In [1]: import numpy as np

In [2]: np.set_printoptions(suppress=True, linewidth=140)

In [3]: A = np.load("data.npy")

In [4]: A
Out[4]: 
array([[ 1.2,  1.1,  1.9,  0.5, -0.3,  0.2,  0.1,  1.3, -1. ,  0.5],
       [ 0.8,  0.6,  0.3,  0.2,  1.3, -1.5, -1.3, -1.8,  1.2, -0.2],
       [-0.5, -1.3,  2. ,  0.5,  0.7, -0.2,  0.5, -0.1,  1.2,  1.2],
       [ 0.2, -0.5,  0.1, -0.1,  0.4,  0.4,  0.5,  1.1, -0.3, -0.2],
       [ 0.5,  0.9, -0.3,  0.8,  1.1,  1. ,  1. ,  1.5, -0.9,  0.7]])

In [5]: print(A.ravel(order="F"))
[ 1.2  0.8 -0.5  0.2  0.5  1.1  0.6 -1.3 -0.5  0.9  1.9  0.3  2.   0.1 -0.3  0.5  0.2  0.5 -0.1  0.8 -0.3  1.3  0.7  0.4  1.1  0.2 -1.5
 -0.2  0.4  1.   0.1 -1.3  0.5  0.5  1.   1.3 -1.8 -0.1  1.1  1.5 -1.   1.2  1.2 -0.3 -0.9  0.5 -0.2  1.2 -0.2  0.7]

In [6]: A.reshape(-1, 2)
Out[6]: 
array([[ 1.2,  1.1],
       [ 1.9,  0.5],
       [-0.3,  0.2],
       [ 0.1,  1.3],
       [-1. ,  0.5],
       [ 0.8,  0.6],
       [ 0.3,  0.2],
       [ 1.3, -1.5],
       [-1.3, -1.8],
       [ 1.2, -0.2],
       [-0.5, -1.3],
       [ 2. ,  0.5],
       [ 0.7, -0.2],
       [ 0.5, -0.1],
       [ 1.2,  1.2],
       [ 0.2, -0.5],
       [ 0.1, -0.1],
       [ 0.4,  0.4],
       [ 0.5,  1.1],
       [-0.3, -0.2],
       [ 0.5,  0.9],
       [-0.3,  0.8],
       [ 1.1,  1. ],
       [ 1. ,  1.5],
       [-0.9,  0.7]])

In [7]: A.reshape(2, -1)
Out[7]: 
array([[ 1.2,  1.1,  1.9,  0.5, -0.3,  0.2,  0.1,  1.3, -1. ,  0.5,  0.8,  0.6,  0.3,  0.2,  1.3, -1.5, -1.3, -1.8,  1.2, -0.2, -0.5,
        -1.3,  2. ,  0.5,  0.7],
       [-0.2,  0.5, -0.1,  1.2,  1.2,  0.2, -0.5,  0.1, -0.1,  0.4,  0.4,  0.5,  1.1, -0.3, -0.2,  0.5,  0.9, -0.3,  0.8,  1.1,  1. ,
         1. ,  1.5, -0.9,  0.7]])

In [8]: T = A.reshape(5, 2, -1)

In [9]: print(T.transpose(1, 0, 2))
[[[ 1.2  1.1  1.9  0.5 -0.3]
  [ 0.8  0.6  0.3  0.2  1.3]
  [-0.5 -1.3  2.   0.5  0.7]
  [ 0.2 -0.5  0.1 -0.1  0.4]
  [ 0.5  0.9 -0.3  0.8  1.1]]

 [[ 0.2  0.1  1.3 -1.   0.5]
  [-1.5 -1.3 -1.8  1.2 -0.2]
  [-0.2  0.5 -0.1  1.2  1.2]
  [ 0.4  0.5  1.1 -0.3 -0.2]
  [ 1.   1.   1.5 -0.9  0.7]]]

In [10]: np.swapaxes(T, 1, 2)[3]
Out[10]: 
array([[ 0.2,  0.4],
       [-0.5,  0.5],
       [ 0.1,  1.1],
       [-0.1, -0.3],
       [ 0.4, -0.2]])

In [11]: np.einsum("ihd,jhd->hij", T, T).shape
Out[11]: (2, 5, 5)

In [12]: np.round(T.sum(axis=1), 2)
Out[12]: 
array([[ 1.4,  1.2,  3.2, -0.5,  0.2],
       [-0.7, -0.7, -1.5,  1.4,  1.1],
       [-0.7, -0.8,  1.9,  1.7,  1.9],
       [ 0.6,  0. ,  1.2, -0.4,  0.2],
       [ 1.5,  1.9,  1.2, -0.1,  1.8]])
